$ ipython --no-banner

In [1]: import numpy as np

In [2]: np.set_printoptions(precision=3, suppress=True, linewidth=100, sign=" ")

In [3]: def rnd(a):
   ...:     return np.round(a, 3) + 0
   ...: 

In [4]: mat = np.loadtxt("data.csv", delimiter=",")

In [5]: mat
Out[5]: 
array([[ 2.3  , -1.2  , -6.953],
       [-0.8  , -0.9  ,  2.387],
       [-0.5  , -2.1  ,  1.542],
       [ 0.9  ,  1.   , -2.705],
       [-1.7  ,  0.4  ,  5.078],
       [-1.4  ,  1.2  ,  4.175],
       [ 0.7  ,  0.8  , -2.13 ],
       [ 0.3  , -0.3  , -0.944],
       [ 1.3  , -0.9  , -3.815],
       [ 0.4  , -1.3  , -1.22 ],
       [ 0.6  ,  0.7  , -1.727],
       [-0.4  , -0.6  ,  1.307],
       [-0.1  ,  0.1  ,  0.285],
       [ 0.8  ,  1.6  , -2.376],
       [ 0.8  ,  0.   , -2.418],
       [ 0.7  , -0.4  , -2.097],
       [-2.4  , -1.   ,  7.227],
       [-0.6  , -0.3  ,  1.822],
       [ 0.5  ,  1.3  , -1.547],
       [-0.6  , -0.6  ,  1.835],
       [-0.4  , -0.5  ,  1.16 ],
       [-0.7  , -1.   ,  2.131],
       [-0.2  ,  1.1  ,  0.664],
       [-0.1  ,  0.8  ,  0.213],
       [-0.6  ,  0.5  ,  1.754],
       [ 1.8  ,  1.5  , -5.431],
       [-0.9  ,  0.6  ,  2.673],
       [ 1.7  ,  0.5  , -5.12 ],
       [-0.9  ,  0.2  ,  2.724],
       [-1.   ,  1.6  ,  3.005],
       [-0.1  , -0.3  ,  0.297]])

In [6]: x0 = np.array([2, -3, 0])

In [7]: (mat @ x0).argmax()
Out[7]: np.int64(0)

In [8]: W0 = np.loadtxt("block18.csv", delimiter=",")

In [9]: rnd(W0)
Out[9]: 
array([[ 11.898,  -3.899, -15.781, -11.798,   3.966,  -7.899, -11.831],
       [ 10.728,  -2.797, -13.341,  -9.559,   3.576,  -6.762,  -9.949],
       [ 10.541,  -2.632, -12.968,  -9.219,   3.514,  -6.587,  -9.66 ],
       [  8.998,  -1.39 , -10.048,  -6.584,   2.999,  -5.194,  -7.389],
       [  8.827,  -1.267,  -9.744,  -6.314,   2.942,  -5.047,  -7.151],
       [  5.181,   0.642,  -4.256,  -1.628,   1.727,  -2.27 ,  -2.812],
       [  4.966,   0.707,  -3.996,  -1.423,   1.655,  -2.13 ,  -2.604],
       [  4.813,   0.749,  -3.817,  -1.283,   1.604,  -2.032,  -2.46 ],
       [  1.642,   0.832,  -1.052,   0.427,   0.547,  -0.405,  -0.262],
       [  1.412,   0.766,  -0.929,   0.443,   0.471,  -0.323,  -0.175],
       [  1.241,   0.709,  -0.843,   0.443,   0.414,  -0.266,  -0.118],
       [  1.226,   0.704,  -0.836,   0.442,   0.409,  -0.261,  -0.114],
       [  1.06 ,   0.64 ,  -0.759,   0.43 ,   0.353,  -0.21 ,  -0.067],
       [  0.654,   0.45 ,  -0.585,   0.349,   0.218,  -0.102,   0.014],
       [  0.289,   0.229,  -0.421,   0.199,   0.096,  -0.03 ,   0.037],
       [  0.158,   0.134,  -0.337,   0.122,   0.053,  -0.012,   0.028],
       [  0.037,   0.034,  -0.19 ,   0.033,   0.012,  -0.001,   0.01 ],
       [  0.015,   0.014,  -0.128,   0.014,   0.005,   0.   ,   0.004],
       [  0.006,   0.006,   0.098,   0.007,   0.002,   0.   ,   0.002],
       [  0.051,   0.056,   0.32 ,   0.058,   0.017,   0.002,   0.022],
       [  0.262,   0.313,   0.929,   0.339,   0.087,   0.026,   0.139],
       [  0.56 ,   0.721,   1.665,   0.802,   0.187,   0.081,   0.348],
       [  1.086,   1.522,   2.943,   1.739,   0.362,   0.218,   0.798],
       [  1.772,   2.68 ,   4.672,   3.135,   0.591,   0.454,   1.499],
       [  2.197,   3.451,   5.789,   4.078,   0.732,   0.627,   1.986],
       [  2.729,   4.465,   7.24 ,   5.333,   0.91 ,   0.868,   2.645],
       [  2.789,   4.582,   7.408,   5.479,   0.93 ,   0.897,   2.723],
       [  3.339,   5.688,   8.973,   6.863,   1.113,   1.174,   3.462],
       [  3.425,   5.865,   9.222,   7.085,   1.142,   1.22 ,   3.582],
       [  4.48 ,   8.13 ,  12.398,   9.954,   1.493,   1.825,   5.143],
       [  5.002,   9.308,  14.044,  11.461,   1.667,   2.153,   5.974],
       [  9.497,  20.761,  29.951,  26.393,   3.166,   5.632,  14.43 ],
       [ 10.511,  23.629,  33.931,  30.187,   3.504,   6.559,  16.621],
       [ 11.901,  27.704,  39.589,  35.606,   3.967,   7.902,  19.77 ]])

In [10]: rk = np.linalg.matrix_rank(W0)

In [11]: rk
Out[11]: np.int64(3)

In [12]: N = np.linalg.svd(W0)[2][rk:].T

In [13]: np.allclose(W0 @ N, 0)
Out[13]: True

In [14]: [int(np.linalg.matrix_rank(W0[:i])) for i in range(1, len(W0) + 1)]
Out[14]: 
[1,
 2,
 3,
 3,
 3,
 3,
 3,
 3,
 3,
 3,
 3,
 3,
 3,
 3,
 3,
 3,
 3,
 3,
 3,
 3,
 3,
 3,
 3,
 3,
 3,
 3,
 3,
 3,
 3,
 3,
 3,
 3,
 3,
 3]

In [15]: N.shape
Out[15]: (7, 4)

In [16]: np.linalg.lstsq(W0[:-1].T, W0[-1])[2]
Out[16]: np.int32(3)

In [17]: np.abs(np.diag(np.linalg.qr(W0)[1])) > 1e-9
Out[17]: array([ True,  True,  True, False, False, False, False])

In [18]: np.linalg.matrix_rank(W0, rtol=0.1)
Out[18]: np.int64(2)

In [19]: np.argsort(-np.linalg.norm(W0, axis=0).round(6), kind="stable")[:3]
Out[19]: array([ 2,  3,  1])

In [20]: gram = np.cov(W0, rowvar=False)

In [21]: np.corrcoef(W0[:, 4], W0[:, 0])[0, 1]
Out[21]: np.float64(1.0)

In [22]: gram.shape
Out[22]: (7, 7)

In [23]: rnd(np.median(W0, axis=0))
Out[23]: array([ 2.463,  0.708, -0.159,  0.429,  0.821, -0.001,  0.018])

In [24]: other = np.c_[mat[:, :1] @ np.array([[3]]), np.array([1, 1, 3, 0, 2, 1, 1, 2, 3, 2, 3, 2, 2, 2, 3, 2, 1, 1, 2, 2, 2, 1, 2, 0, 1, 3, 0, 3, 0, 1, 1])]

In [25]: rnd(other)
Out[25]: 
array([[ 6.9,  1. ],
       [-2.4,  1. ],
       [-1.5,  3. ],
       [ 2.7,  0. ],
       [-5.1,  2. ],
       [-4.2,  1. ],
       [ 2.1,  1. ],
       [ 0.9,  2. ],
       [ 3.9,  3. ],
       [ 1.2,  2. ],
       [ 1.8,  3. ],
       [-1.2,  2. ],
       [-0.3,  2. ],
       [ 2.4,  2. ],
       [ 2.4,  3. ],
       [ 2.1,  2. ],
       [-7.2,  1. ],
       [-1.8,  1. ],
       [ 1.5,  2. ],
       [-1.8,  2. ],
       [-1.2,  2. ],
       [-2.1,  1. ],
       [-0.6,  2. ],
       [-0.3,  0. ],
       [-1.8,  1. ],
       [ 5.4,  3. ],
       [-2.7,  0. ],
       [ 5.1,  3. ],
       [-2.7,  0. ],
       [-3. ,  1. ],
       [-0.3,  1. ]])

In [26]: rnd(np.linalg.norm(other - mat @ np.linalg.lstsq(mat, other)[0], axis=0))
Out[26]: array([  0.   ,  10.025])

In [27]: m1 = np.array([[-2, -2, -2, -2, -2, -2],
    ...:     [-2, -4, -4, -4, -4, -4],
    ...:     [-2, -4, -6, -6, -6, -6],
    ...:     [-2, -4, -6, -8, -8, -8],
    ...:     [-2, -4, -6, -8, -10, -10],
    ...:     [-2, -4, -6, -8, -10, -12]])

In [28]: m1
Out[28]: 
array([[ -2,  -2,  -2,  -2,  -2,  -2],
       [ -2,  -4,  -4,  -4,  -4,  -4],
       [ -2,  -4,  -6,  -6,  -6,  -6],
       [ -2,  -4,  -6,  -8,  -8,  -8],
       [ -2,  -4,  -6,  -8, -10, -10],
       [ -2,  -4,  -6,  -8, -10, -12]])

In [29]: evals, vecs = np.linalg.eigh(m1)

In [30]: rnd(np.linalg.eigvalsh(m1 + -3 * np.eye(6)))
Out[30]: array([-37.414,  -6.976,  -4.549,  -3.892,  -3.638,  -3.53 ])

In [31]: rnd(vecs @ np.diag(evals) @ vecs.T)
Out[31]: 
array([[ -2.,  -2.,  -2.,  -2.,  -2.,  -2.],
       [ -2.,  -4.,  -4.,  -4.,  -4.,  -4.],
       [ -2.,  -4.,  -6.,  -6.,  -6.,  -6.],
       [ -2.,  -4.,  -6.,  -8.,  -8.,  -8.],
       [ -2.,  -4.,  -6.,  -8., -10., -10.],
       [ -2.,  -4.,  -6.,  -8., -10., -12.]])

In [32]: rnd(evals)
Out[32]: array([-34.414,  -3.976,  -1.549,  -0.892,  -0.638,  -0.53 ])

In [33]: (evals > 1e-8).sum(), (evals < -1e-8).sum()
Out[33]: (np.int64(0), np.int64(6))

In [34]: np.unique(evals.round(6) + 0, return_counts=True)[1]
Out[34]: array([ 1,  1,  1,  1,  1,  1])

In [35]: evals.sum(), np.trace(m1)
Out[35]: (np.float64(-42.0), np.int64(-42))
